>>> import numpy as np
>>> np.set_printoptions(precision=2, suppress=True, linewidth=120, sign=" ")
>>> rnd = lambda a: np.round(a, 2) + 0
>>> E = np.load("block14.npy")
>>> E
array([[-6, -3,  0],
       [-3,  6,  2],
       [ 0,  2, -2]])
>>> ev, V = np.linalg.eigh(E)
>>> x = np.array([-3, -1, -2])
>>> rnd(np.linalg.eigvalsh(E[1:, 1:]))
array([-2.47,  6.47])
>>> rnd(x @ E @ x / (x @ x)), rnd(ev[0]), rnd(ev[-1])
(np.float64(-4.71), np.float64(-6.76), np.float64(7.12))
>>> rnd(V * np.maximum(ev, 0) @ V.T)
array([[ 0.34, -1.48, -0.32],
       [-1.48,  6.47,  1.42],
       [-0.32,  1.42,  0.31]])
>>> feats = np.load("m.npy")
>>> feats
array([[ 3.99,  3.02, -0.01],
       [ 4.08,  2.99,  0.07],
       [ 4.  ,  3.  , -0.03],
       [ 4.  ,  3.01,  0.05],
       [ 4.05,  3.03, -0.06],
       [ 4.03,  3.01,  0.  ],
       [ 3.9 ,  2.99, -0.04],
       [ 1.07,  3.02,  2.01],
       [ 0.96,  3.09,  2.02],
       [ 0.99,  2.96,  2.03],
       [ 0.99,  2.96,  2.01],
       [ 0.96,  2.99,  1.97],
       [ 1.  ,  3.02,  2.02],
       [ 0.99,  3.03,  1.9 ],
       [ 3.95,  2.05, -0.01],
       [ 4.11,  2.  , -0.02],
       [ 3.97,  2.  ,  0.03],
       [ 4.01,  2.1 , -0.06],
       [ 3.99,  2.01,  0.05],
       [ 3.95,  2.02,  0.07],
       [ 4.04,  2.01,  0.01]])
>>> C = feats[[16, 17]].astype(float)
>>> for _ in range(5):
...     labels = np.linalg.norm(feats[:, None] - C, axis=-1).argmin(axis=1)
...     C = np.array([feats[labels == j].mean(axis=0) for j in range(2)])
... 
>>> labels
array([ 1,  1,  1,  1,  1,  1,  1,  0,  0,  0,  0,  0,  0,  0,  1,  1,  1,  1,  1,  1,  1])
>>> rnd(C[1] - C[0])
array([ 3.01, -0.49, -1.99])
>>> q, V = np.linalg.qr(feats[:, :1])[0], np.linalg.qr(feats[:, 1:])[0]
>>> sig = np.linalg.svd(q.T @ V, compute_uv=False)
>>> rnd(sig)
array([ 0.98])
>>> rnd(np.linalg.norm(q @ q.T - V @ V.T, 2))
np.float64(1.0)
>>> rnd(np.degrees(np.arccos(sig.clip(0, 1))))
array([ 11.19])
>>> rng = np.random.default_rng(18772)
>>> other = feats + rng.integers(-2, 3, (21, 2)) @ rng.integers(-2, 3, (2, 3))
>>> rnd(other)
array([[ 5.99,  1.02, -2.01],
       [ 4.08,  4.99, -0.93],
       [ 4.  ,  3.  , -0.03],
       [ 6.  ,  5.01, -3.95],
       [ 6.05,  3.03, -3.06],
       [ 4.03,  5.01, -1.  ],
       [-0.1 ,  8.99,  2.96],
       [ 1.07,  1.02,  3.01],
       [ 4.96,  1.09, -2.98],
       [ 0.99, -1.04,  4.03],
       [ 2.99,  0.96,  0.01],
       [-3.04,  4.99,  6.97],
       [ 1.  , -0.98,  4.02],
       [-3.01,  7.03,  5.9 ],
       [ 1.95,  2.05,  2.99],
       [ 0.11,  6.  ,  3.98],
       [ 5.97, -4.  ,  0.03],
       [ 8.01,  0.1 , -5.06],
       [ 5.99, -3.99,  0.05],
       [ 3.95,  4.02, -0.93],
       [ 4.04,  6.01, -1.99]])
>>> rnd(np.abs(other - feats).sum(axis=1))
array([  6.,   3.,   0.,   8.,   5.,   3.,  13.,   3.,  11.,   6.,   6.,  11.,   6.,  12.,   5.,  12.,   8.,  11.,
         8.,   3.,   6.])
>>> rnd(np.linalg.svd(other - feats, compute_uv=False))
array([ 19.19,  12.57,   0.  ])
